In [1]: import numpy as np

In [2]: from numpy import linalg as LA

In [3]: np.set_printoptions(precision=3, suppress=True, linewidth=200)

In [4]: X = np.array([[-0.1, -1.2, 1.4, 2.1, 0.9, 0.0, 1.5],
   ...:     [-1.4, -0.4, 0.7, 0.4, -0.8, -1.1, 0.7],
   ...:     [-0.3, -0.5, 0.3, -1.6, -2.1, 1.8, -0.3],
   ...:     [-1.6, -1.3, 0.9, -0.6, -0.1, -1.2, 0.1]])

In [5]: rng = np.random.default_rng(7805)

In [6]: X[0] = X[2] + 0.02 * rng.normal(size=7)

In [7]: X
Out[7]: 
array([[-0.287, -0.494,  0.301, -1.635, -2.129,  1.797, -0.285],
       [-1.4  , -0.4  ,  0.7  ,  0.4  , -0.8  , -1.1  ,  0.7  ],
       [-0.3  , -0.5  ,  0.3  , -1.6  , -2.1  ,  1.8  , -0.3  ],
       [-1.6  , -1.3  ,  0.9  , -0.6  , -0.1  , -1.2  ,  0.1  ]])

In [8]: left, sig, vt = LA.svd(X)

In [9]: np.argmax(sig[:-1] / (sig[1:] + 1e-6)) + 1
Out[9]: np.int64(3)

In [10]: out = left[:, :3] @ np.diag(sig[:3]) @ vt[:3]

In [11]: np.round(LA.norm(X - out) / LA.norm(X), 3)
Out[11]: np.float64(0.005)

In [12]: LA.matrix_rank(X, rtol=0.05)
Out[12]: np.int64(3)

In [13]: LA.matrix_rank(out)
Out[13]: np.int64(3)

In [14]: f, g = X[0], X[1]

In [15]: round(f @ g, 3)
Out[15]: np.float64(-0.317)

In [16]: p = (f @ g) / (f @ f) * f

In [17]: round(float(LA.norm(f + g) ** 2 + LA.norm(f - g) ** 2), 3)
Out[17]: 32.087

In [18]: p
Out[18]: array([ 0.008,  0.014, -0.009,  0.047,  0.062, -0.052,  0.008])

In [19]: np.round((g - p) @ f, 3)
Out[19]: np.float64(0.0)

In [20]: np.diff(X, axis=0)
Out[20]: 
array([[-1.113,  0.094,  0.399,  2.035,  1.329, -2.897,  0.985],
       [ 1.1  , -0.1  , -0.4  , -2.   , -1.3  ,  2.9  , -1.   ],
       [-1.3  , -0.8  ,  0.6  ,  1.   ,  2.   , -3.   ,  0.4  ]])

In [21]: np.count_nonzero(X)
Out[21]: np.int64(28)

In [22]: np.round(LA.norm(X), 3)
Out[22]: np.float64(5.801)

In [23]: LA.svd(X, compute_uv=False)
Out[23]: array([4.657, 3.271, 1.126, 0.027])

In [24]: A = np.load("dump.npy")

In [25]: A
Out[25]: 
array([[ -0.3,   1. ,  -1.1,   0.4,   0.4,   0.4,  -0.1,  -0.2,   0.2,   0.5,   0. ],
       [  0.5,  -0.6,   0.2,   1.6,   0.1,   0.7,   1.5,   0.4,   2.5,   1.5,   0. ],
       [  0.3,   1.2,   0.2,  -0.7,  -1.3,  -1. ,  -0.4,   0.4,  -1.2,   0.2,  28. ],
       [ -0.7,  -1.1,   1.1,   0.8,   1.3,  -0.8,   2.4,  -2.3,  -0.3,  -0.9,   5. ],
       [ -1.8,  -0.2,   0.1,  -2. ,  -0.5,   1.6,   0.6,   0. ,   1.9,  -1.5, -10. ],
       [  0.8,  -0.2,   0.6,  -1. ,  -1.4,   0.1,  -1.3,   0. ,   0.5,   0.4,  -2. ]])

In [26]: # column 10 is much longer than the rest

In [27]: out = A / np.sqrt((A ** 2).mean(axis=1, keepdims=True))

In [28]: out[1]
Out[28]: array([ 0.434, -0.52 ,  0.173,  1.388,  0.087,  0.607,  1.301,  0.347,  2.169,  1.301,  0.   ])
